$ python -q
>>> import numpy as np
>>> import numpy.linalg as la
>>> np.set_printoptions(precision=2, suppress=True, linewidth=140)
>>> mat = np.loadtxt("data.csv", delimiter=",")
>>> mat
array([[ -7.42,  -2.73,  -4.03,  -1.42],
       [ -2.08,   3.31,  -2.07,  -4.73],
       [  5.24,  15.11,   9.4 ,  -3.83],
       [ -5.31,   0.47,   1.63,   0.91],
       [  6.66,   9.32,   6.9 ,  -3.21],
       [  3.63,  13.81,   8.27,  -3.58],
       [ -3.59,   4.09,   0.08,  -2.88],
       [ -4.34,  -0.58,  -3.15,  -2.82],
       [ -8.  ,  -2.94,  -6.18,  -2.93],
       [ -3.22,   5.  ,   1.9 ,  -1.98],
       [ -0.75,   0.63,  -1.63,  -3.31],
       [  1.32,   1.78,  -0.61,  -3.73],
       [  1.33,   2.67,   0.19,  -3.54],
       [  2.69,   3.64,   0.56,  -4.18],
       [  4.15,   8.48,   6.28,  -2.49],
       [-11.91,  -4.29,  -5.37,  -0.31],
       [ -6.46,  -4.45,  -5.13,  -1.7 ],
       [ -2.44,   4.76,   7.5 ,   2.6 ],
       [-11.7 ,  -0.28,  -4.85,  -2.12],
       [  6.4 ,   7.56,   7.69,  -1.51],
       [ -6.62,  -0.34,   0.39,   0.72],
       [ -9.01,  -5.16,  -8.2 ,  -3.1 ],
       [ -7.26,  -4.02,  -9.16,  -5.06],
       [ -9.66,  -3.05,  -4.31,  -0.8 ],
       [  3.82,   8.11,   3.73,  -4.32],
       [  0.49,   7.26,   2.4 ,  -3.94]])
>>> W2 = mat[[14, 21]].astype(float)
>>> for _ in range(5):
...     lab = la.norm(mat[:, None] - W2, axis=-1).argmin(axis=1)
...     W2 = np.array([mat[lab == j].mean(axis=0) for j in range(2)])
... 
>>> lab
array([1, 0, 0, 1, 0, 0, 0, 1, 1, 0, 1, 0, 0, 0, 0, 1, 1, 0, 1, 0, 1, 1, 1, 1, 0, 0])
>>> W2[1] - W2[0]
array([-9.11, -9.01, -7.9 ,  1.12])
>>> np.bincount(lab)
array([14, 12])
>>> W2
array([[ 1.74,  6.78,  3.73, -2.95],
       [-7.37, -2.23, -4.17, -1.83]])
>>> np.abs(W2[1] - W2[0]).argmax()
np.int64(0)
>>> x = np.array([1, -1, 2, 1])
>>> (mat @ x).argmax()
np.int64(19)
>>> la.norm(mat @ x) <= la.norm(mat, 2) * la.norm(x) + 1e-9
np.True_
>>> Xs = mat - mat.mean(axis=0)
>>> V = la.svd(Xs)[2][:3]
>>> Y = Xs - Xs @ V.T @ V
>>> np.round(np.cov(Xs @ V.T, rowvar=False), 2) + 0
array([[83.58,  0.  ,  0.  ],
       [ 0.  ,  7.94,  0.  ],
       [ 0.  ,  0.  ,  3.49]])
>>> la.norm(Y, axis=1).round(6).argmax()
np.int64(6)
>>> np.round(la.norm(Y) / la.norm(Xs), 2)
np.float64(0.0)
>>> (Xs @ V.T).std(axis=0)
array([8.96, 2.76, 1.83])
>>> data = np.array([[1.6, -0.1, -1.4, -2.0],
...     [1.2, 0.6, 1.3, 0.3],
...     [-0.5, -0.6, 2.1, 0.2],
...     [1.1, -0.6, 0.5, -1.1],
...     [-0.4, -0.1, -0.9, 0.7],
...     [-0.7, -0.2, 1.1, 0.5],
...     [0.6, -0.3, 0.9, -0.6],
...     [-0.4, 0.4, 2.7, -0.6],
...     [-0.7, -1.6, 0.6, -1.3],
...     [0.3, 0.3, 0.4, 0.7],
...     [-0.1, 1.1, -1.1, -1.0],
...     [1.3, 0.5, 0.6, -0.1],
...     [-2.2, 0.3, -0.9, 1.1],
...     [2.2, -0.4, 0.1, -0.4],
...     [1.2, -0.1, 0.0, 0.4],
...     [0.6, -0.5, 0.9, -1.0]])
>>> data[1] *= 3
>>> data
array([[ 1.6, -0.1, -1.4, -2. ],
       [ 3.6,  1.8,  3.9,  0.9],
       [-0.5, -0.6,  2.1,  0.2],
       [ 1.1, -0.6,  0.5, -1.1],
       [-0.4, -0.1, -0.9,  0.7],
       [-0.7, -0.2,  1.1,  0.5],
       [ 0.6, -0.3,  0.9, -0.6],
       [-0.4,  0.4,  2.7, -0.6],
       [-0.7, -1.6,  0.6, -1.3],
       [ 0.3,  0.3,  0.4,  0.7],
       [-0.1,  1.1, -1.1, -1. ],
       [ 1.3,  0.5,  0.6, -0.1],
       [-2.2,  0.3, -0.9,  1.1],
       [ 2.2, -0.4,  0.1, -0.4],
       [ 1.2, -0.1,  0. ,  0.4],
       [ 0.6, -0.5,  0.9, -1. ]])
>>> x = np.array([-1, 5, 0, 0])
>>> h = np.maximum(data @ x, 0)
>>> h
array([0. , 5.4, 0. , 0. , 0. , 0. , 0. , 2.4, 0. , 1.2, 5.6, 1.2, 3.7, 0. , 0. , 0. ])
>>> data.T @ h
array([11.7 , 18.91, 19.25,  2.61])
>>> data * (h > 1e-9)[:, None]
array([[ 0. , -0. , -0. , -0. ],
       [ 3.6,  1.8,  3.9,  0.9],
       [-0. , -0. ,  0. ,  0. ],
       [ 0. , -0. ,  0. , -0. ],
       [-0. , -0. , -0. ,  0. ],
       [-0. , -0. ,  0. ,  0. ],
       [ 0. , -0. ,  0. , -0. ],
       [-0.4,  0.4,  2.7, -0.6],
       [-0. , -0. ,  0. , -0. ],
       [ 0.3,  0.3,  0.4,  0.7],
       [-0.1,  1.1, -1.1, -1. ],
       [ 1.3,  0.5,  0.6, -0.1],
       [-2.2,  0.3, -0.9,  1.1],
       [ 0. , -0. ,  0. , -0. ],
       [ 0. , -0. ,  0. ,  0. ],
       [ 0. , -0. ,  0. , -0. ]])
>>> np.flatnonzero(h > 1e-9)
array([ 1,  7,  9, 10, 11, 12])
>>> np.tanh(data @ x)
array([-0.97,  1.  , -0.99, -1.  , -0.1 , -0.29, -0.97,  0.98, -1.  ,  0.83,  1.  ,  0.83,  1.  , -1.  , -0.94, -1.  ])
